>>> import numpy as np
>>> import numpy.linalg as la
>>> np.set_printoptions(precision=2, suppress=True, linewidth=120)
>>> rng = np.random.default_rng(524976)
>>> labels = rng.integers(0, 3, 6)
>>> A = (labels[:, None] == labels) * 3 + np.eye(6)
>>> A
array([[4., 0., 0., 0., 0., 0.],
       [0., 4., 3., 0., 3., 0.],
       [0., 3., 4., 0., 3., 0.],
       [0., 0., 0., 4., 0., 3.],
       [0., 3., 3., 0., 4., 0.],
       [0., 0., 0., 3., 0., 4.]])
>>> x0 = np.ones(6)
>>> for _ in range(3):
...     x0 = A @ x0
...     x0 /= la.norm(x0)
...     print(round(x0 @ A @ x0, 2))
... 
9.06
9.55
9.77
>>> round(la.eigvalsh(A)[-1], 2)
np.float64(10.0)
>>> other = np.array([[2]])
>>> Z = np.array([[-1, -3, 5, 9, -5, -2],
...     [-7, 6, -7, -7, -6, -1],
...     [-2, -5, -5, 8, -6, -2],
...     [7, 1, -4, 5, -5, 9],
...     [6, 2, -8, -6, -6, -7],
...     [-5, -2, 2, 2, 1, 6]])
>>> W0 = np.block([[other, np.array([[-2, -1, 2, 0, 3, 1]])], [np.zeros((6, 1)), Z]])
>>> W0
array([[ 2., -2., -1.,  2.,  0.,  3.,  1.],
       [ 0., -1., -3.,  5.,  9., -5., -2.],
       [ 0., -7.,  6., -7., -7., -6., -1.],
       [ 0., -2., -5., -5.,  8., -6., -2.],
       [ 0.,  7.,  1., -4.,  5., -5.,  9.],
       [ 0.,  6.,  2., -8., -6., -6., -7.],
       [ 0., -5., -2.,  2.,  2.,  1.,  6.]])
>>> labels = rng.permutation(7)
>>> labels
array([0, 1, 2, 5, 6, 3, 4])
>>> other = W0[labels][:, labels]
>>> np.allclose(other, W0)
False
>>> np.trace(other)
np.float64(7.0)
>>> def softmax(z):
...     e = np.exp(z - z.max(axis=-1, keepdims=True))
...     return e / e.sum(axis=-1, keepdims=True)
... 
>>> np.round(softmax(W0[4]), 2) + 0
array([0.  , 0.12, 0.  , 0.  , 0.02, 0.  , 0.87])
>>> np.round(softmax(W0[4] + -3), 2) + 0
array([0.  , 0.12, 0.  , 0.  , 0.02, 0.  , 0.87])
>>> scores = W0 @ W0.T / np.sqrt(7)
>>> np.round(softmax(scores), 2) + 0
array([[0.32, 0.  , 0.  , 0.  , 0.  , 0.  , 0.68],
       [0.  , 1.  , 0.  , 0.  , 0.  , 0.  , 0.  ],
       [0.  , 0.  , 1.  , 0.  , 0.  , 0.  , 0.  ],
       [0.  , 0.  , 0.  , 1.  , 0.  , 0.  , 0.  ],
       [0.  , 0.  , 0.  , 0.  , 1.  , 0.  , 0.  ],
       [0.  , 0.  , 0.  , 0.  , 0.  , 1.  , 0.  ],
       [0.  , 0.  , 0.  , 0.  , 0.  , 0.  , 1.  ]])
>>> np.round(softmax(scores)[4] @ W0, 2) + 0
array([ 0.,  7.,  1., -4.,  5., -5.,  9.])
>>> np.round(softmax(scores + np.triu(np.full(scores.shape, -np.inf), 1)), 2) + 0
array([[1., 0., 0., 0., 0., 0., 0.],
       [0., 1., 0., 0., 0., 0., 0.],
       [0., 0., 1., 0., 0., 0., 0.],
       [0., 0., 0., 1., 0., 0., 0.],
       [0., 0., 0., 0., 1., 0., 0.],
       [0., 0., 0., 0., 0., 1., 0.],
       [0., 0., 0., 0., 0., 0., 1.]])
